$ ipython --no-banner

In [1]: import numpy as np

In [2]: np.set_printoptions(precision=2, suppress=True, linewidth=120)

In [3]: rd = lambda a: np.round(a, 2) + 0

In [4]: arr = np.load("run18.npy")

In [5]: rd(arr)
Out[5]: 
array([[ 0.95,  0.12,  0.09,  0.14, -0.06],
       [ 0.12,  0.68, -0.23, -0.35,  0.15],
       [ 0.09, -0.23,  0.83, -0.26,  0.11],
       [ 0.14, -0.35, -0.26,  0.61,  0.17],
       [-0.06,  0.15,  0.11,  0.17,  0.93]])

In [6]: evals, evecs = np.linalg.eigh(arr)

In [7]: rd(np.linalg.svd(arr, compute_uv=False))
Out[7]: array([1., 1., 1., 1., 0.])

In [8]: rd(evals.sum()), rd(np.trace(arr))
Out[8]: (np.float64(4.0), np.float64(4.0))

In [9]: rd(evecs.T @ evecs)
Out[9]: 
array([[1., 0., 0., 0., 0.],
       [0., 1., 0., 0., 0.],
       [0., 0., 1., 0., 0.],
       [0., 0., 0., 1., 0.],
       [0., 0., 0., 0., 1.]])

In [10]: rd(evecs @ np.diag(evals) @ evecs.T)
Out[10]: 
array([[ 0.95,  0.12,  0.09,  0.14, -0.06],
       [ 0.12,  0.68, -0.23, -0.35,  0.15],
       [ 0.09, -0.23,  0.83, -0.26,  0.11],
       [ 0.14, -0.35, -0.26,  0.61,  0.17],
       [-0.06,  0.15,  0.11,  0.17,  0.93]])

In [11]: np.unique(evals.round(6) + 0, return_counts=True)[1]
Out[11]: array([1, 4])

In [12]: rd(evecs.T @ arr @ evecs)
Out[12]: 
array([[0., 0., 0., 0., 0.],
       [0., 1., 0., 0., 0.],
       [0., 0., 1., 0., 0.],
       [0., 0., 0., 1., 0.],
       [0., 0., 0., 0., 1.]])

In [13]: evals, evecs = np.linalg.eigh(arr)

In [14]: x = np.array([1, -9, 1, -2, -9])

In [15]: rd(np.abs(arr).sum(axis=1).max()), np.abs(evals).max()
Out[15]: (np.float64(1.54), np.float64(1.0))

In [16]: B = np.array([[0, 3, 2], [0, 2, 2], [-4, 1, 5]])

In [17]: M = np.tril(B)

In [18]: M
Out[18]: 
array([[ 0,  0,  0],
       [ 0,  2,  0],
       [-4,  1,  5]])

In [19]: np.argsort(-np.linalg.norm(M, axis=0).round(6), kind="stable")[:3]
Out[19]: array([2, 0, 1])

In [20]: np.linalg.matrix_rank(M, rtol=0.1)
Out[20]: np.int64(2)

In [21]: B = np.array([[-2, 1, -3, 1],
    ...:     [0, 1, -2, 0],
    ...:     [-1, -1, 3, 2],
    ...:     [0, -2, -2, -1],
    ...:     [2, 0, -1, -1]])

In [22]: A = B.T @ B

In [23]: A
Out[23]: 
array([[ 9, -1,  1, -6],
       [-1,  7, -4,  1],
       [ 1, -4, 27,  6],
       [-6,  1,  6,  7]])

In [24]: evals, evecs = np.linalg.eig(A)

In [25]: rd(np.sort(np.linalg.eigvals(A.T)))
Out[25]: array([ 0.67,  6.03, 14.05, 29.25])

In [26]: rd(np.sort(np.linalg.eigvals(np.linalg.inv(A))))
Out[26]: array([0.03, 0.07, 0.17, 1.5 ])

In [27]: rd(A @ evecs[:, 0] - evals[0] * evecs[:, 0])
Out[27]: array([0., 0., 0., 0.])

In [28]: rd(np.prod(evals))
Out[28]: np.float64(1655.0)

In [29]: W0 = np.load("m.npy")

In [30]: W0
Out[30]: 
array([[1.  , 0.7 , 0.49, 0.34, 0.24, 0.17],
       [0.7 , 1.  , 0.7 , 0.49, 0.34, 0.24],
       [0.49, 0.7 , 1.  , 0.7 , 0.49, 0.34],
       [0.34, 0.49, 0.7 , 1.  , 0.7 , 0.49],
       [0.24, 0.34, 0.49, 0.7 , 1.  , 0.7 ],
       [0.17, 0.24, 0.34, 0.49, 0.7 , 1.  ]])

In [31]: t = np.radians(60)

In [32]: R = np.eye(6)

In [33]: R[0, 0] = R[2, 2] = np.cos(t)

In [34]: R[0, 2], R[2, 0] = -np.sin(t), np.sin(t)

In [35]: rd(R)
Out[35]: 
array([[ 0.5 ,  0.  , -0.87,  0.  ,  0.  ,  0.  ],
       [ 0.  ,  1.  ,  0.  ,  0.  ,  0.  ,  0.  ],
       [ 0.87,  0.  ,  0.5 ,  0.  ,  0.  ,  0.  ],
       [ 0.  ,  0.  ,  0.  ,  1.  ,  0.  ,  0.  ],
       [ 0.  ,  0.  ,  0.  ,  0.  ,  1.  ,  0.  ],
       [ 0.  ,  0.  ,  0.  ,  0.  ,  0.  ,  1.  ]])

In [36]: B = W0 @ R.T

In [37]: rd(np.abs(B - W0).max(axis=0))
Out[37]: array([1.11, 0.  , 0.62, 0.  , 0.  , 0.  ])

In [38]: np.allclose(np.linalg.norm(W0, axis=1), np.linalg.norm(B, axis=1))
Out[38]: True

In [39]: rd(B)
Out[39]: 
array([[ 0.08,  0.7 ,  1.11,  0.34,  0.24,  0.17],
       [-0.26,  1.  ,  0.96,  0.49,  0.34,  0.24],
       [-0.62,  0.7 ,  0.92,  0.7 ,  0.49,  0.34],
       [-0.44,  0.49,  0.64,  1.  ,  0.7 ,  0.49],
       [-0.3 ,  0.34,  0.45,  0.7 ,  1.  ,  0.7 ],
       [-0.21,  0.24,  0.32,  0.49,  0.7 ,  1.  ]])

In [40]: rd(np.linalg.svd(W0, compute_uv=False)), rd(np.linalg.svd(B, compute_uv=False))
Out[40]: 
(array([3.41, 1.28, 0.57, 0.32, 0.23, 0.19]),
 array([3.41, 1.28, 0.57, 0.32, 0.23, 0.19]))

In [41]: x = np.array([4, 2, 0, 2, 2, 0])

In [42]: rhs = W0 @ x

In [43]: rd(rhs)
Out[43]: array([6.56, 6.46, 5.74, 5.74, 5.04, 3.54])

In [44]: rd(np.linalg.solve(W0, W0[:, 3]))
Out[44]: array([0., 0., 0., 1., 0., 0.])

In [45]: rd(np.linalg.solve(W0.T, W0[5]))
Out[45]: array([0., 0., 0., 0., 0., 1.])

In [46]: rd(np.linalg.solve(W0, -1 * rhs))
Out[46]: array([-4., -2.,  0., -2., -2.,  0.])

In [47]: evals, evecs = np.linalg.eigh(W0)

In [48]: x = np.array([2, 3, 0, -1, 0, -2])

In [49]: rd(x @ W0 @ x / (x @ x)), rd(evals[0]), rd(evals[-1])
Out[49]: (np.float64(1.1), np.float64(0.19), np.float64(3.41))

In [50]: rd(x @ W0 @ x)
Out[50]: np.float64(19.82)

In [51]: rd(np.abs(W0).sum(axis=1).max()), rd(np.abs(evals).max())
Out[51]: (np.float64(3.72), np.float64(3.41))

In [52]: hat = np.triu(np.array([[-2, 3, 3], [2, 2, -2], [3, -2, 1]]), 1) + np.eye(3)

In [53]: B = hat @ M @ np.linalg.inv(hat)

In [54]: rd(np.poly(B))
Out[54]: array([ 1., -7., 10.,  0.])

In [55]: hat @ M - M @ hat
Out[55]: 
array([[-12.,   9.,  15.],
       [  8.,  -2.,  -6.],
       [  0.,  12.,  14.]])

In [56]: np.trace(B), np.trace(M)
Out[56]: (np.float64(7.0), np.int64(7))

In [57]: B
Out[57]: 
array([[-12.,  45., 141.],
       [  8., -24., -82.],
       [ -4.,  13.,  43.]])

In [58]: np.linalg.matrix_rank(B)
Out[58]: np.int64(2)
